>>> import numpy as np
>>> import numpy.linalg as la
>>> np.set_printoptions(suppress=True, linewidth=160)
>>> def rnd(a):
...     return np.round(a, 3) + 0
... 
>>> m1 = np.load("dump.npy")
>>> m1
array([[-0.696,  0.273, -0.968,  0.945,  0.905],
       [-0.493,  0.01 , -0.789,  0.635,  0.629],
       [-0.07 ,  0.414, -0.623,  0.789,  0.558],
       [ 0.04 ,  0.327, -0.363,  0.604,  0.345],
       [-0.197,  0.139, -0.523,  0.523,  0.414],
       [-0.149, -0.438,  0.327, -0.686, -0.354],
       [ 0.658,  0.371,  0.77 , -0.197, -0.53 ],
       [ 0.291,  0.245,  0.245,  0.149, -0.1  ],
       [ 0.05 , -0.363,  0.544, -0.721, -0.485],
       [ 0.515,  0.53 ,  0.31 ,  0.493, -0.05 ],
       [ 0.446, -0.282,  0.869, -0.859, -0.762],
       [-0.565, -0.789,  0.188, -0.907, -0.414],
       [-0.149, -0.438,  0.327, -0.686, -0.354],
       [-0.159, -0.585,  0.53 , -0.854, -0.537],
       [-0.68 , -0.462, -0.74 ,  0.01 ,  0.47 ],
       [-0.735, -0.38 , -0.862,  0.363,  0.653],
       [-0.47 ,  0.149, -0.834,  0.77 ,  0.701],
       [-0.06 , -0.749,  0.831, -0.969, -0.8  ],
       [ 0.178, -0.08 ,  0.43 , -0.397, -0.327],
       [ 0.578,  0.31 ,  0.696, -0.178, -0.462],
       [-0.721, -0.454, -0.808,  0.139,  0.558],
       [-0.438, -0.197, -0.572,  0.188,  0.371],
       [-0.03 , -0.354,  0.414, -0.653, -0.388],
       [ 0.226,  0.43 , -0.168,  0.611,  0.245],
       [ 0.354,  0.623, -0.254,  0.808,  0.371],
       [ 0.572,  0.336,  0.664, -0.1  , -0.422],
       [-0.887, -0.139, -0.988,  0.92 ,  0.939],
       [ 0.345,  0.07 ,  0.544, -0.319, -0.38 ],
       [-0.691, -0.811, -0.139, -0.876, -0.226]])
>>> Y = np.c_[m1[:, :1] @ np.array([[-3]]), np.array([7, 6, 7, 0, 9, 4, 4, 7, 5, 8, 4, 0, 7, 7, 2, 7, 5, 8, 5, 1, 0, 7, 4, 3, 2, 2, 5, 5, 1])]
>>> rnd(Y)
array([[ 2.088,  7.   ],
       [ 1.479,  6.   ],
       [ 0.21 ,  7.   ],
       [-0.12 ,  0.   ],
       [ 0.591,  9.   ],
       [ 0.447,  4.   ],
       [-1.974,  4.   ],
       [-0.873,  7.   ],
       [-0.15 ,  5.   ],
       [-1.545,  8.   ],
       [-1.338,  4.   ],
       [ 1.695,  0.   ],
       [ 0.447,  7.   ],
       [ 0.477,  7.   ],
       [ 2.04 ,  2.   ],
       [ 2.205,  7.   ],
       [ 1.41 ,  5.   ],
       [ 0.18 ,  8.   ],
       [-0.534,  5.   ],
       [-1.734,  1.   ],
       [ 2.163,  0.   ],
       [ 1.314,  7.   ],
       [ 0.09 ,  4.   ],
       [-0.678,  3.   ],
       [-1.062,  2.   ],
       [-1.716,  2.   ],
       [ 2.661,  5.   ],
       [-1.035,  5.   ],
       [ 2.073,  1.   ]])
>>> rnd(la.lstsq(m1, Y[:, 0])[0])
array([-3.,  0.,  0.,  0.,  0.])
>>> la.matrix_rank(np.c_[m1, Y])
np.int64(6)
>>> rnd(la.norm(Y - m1 @ la.lstsq(m1, Y)[0], axis=0))
array([ 0.   , 24.022])
>>> rnd(la.norm(la.qr(m1)[0].T @ Y, axis=0) ** 2 / ((Y ** 2).sum(axis=0) + 1e-12))
array([1.   , 0.279])
>>> U, sigma, Vh = la.svd(m1, full_matrices=False)
>>> rnd(np.sqrt((sigma ** 2).sum())), rnd(la.norm(m1))
(np.float64(6.482), np.float64(6.482))
>>> U.shape, sigma.shape, Vh.shape
((29, 5), (5,), (5, 5))
>>> rnd(np.cumsum(sigma ** 2) / np.sum(sigma ** 2))
array([0.714, 0.993, 0.997, 0.999, 1.   ])
>>> rnd(sigma)
array([5.478, 3.421, 0.449, 0.288, 0.154])
>>> (sigma > 1e-8).sum()
np.int64(5)
>>> np.allclose(U * sigma @ Vh, m1)
True
>>> rnd(np.abs(Vh[0]))
array([0.256, 0.146, 0.581, 0.563, 0.508])
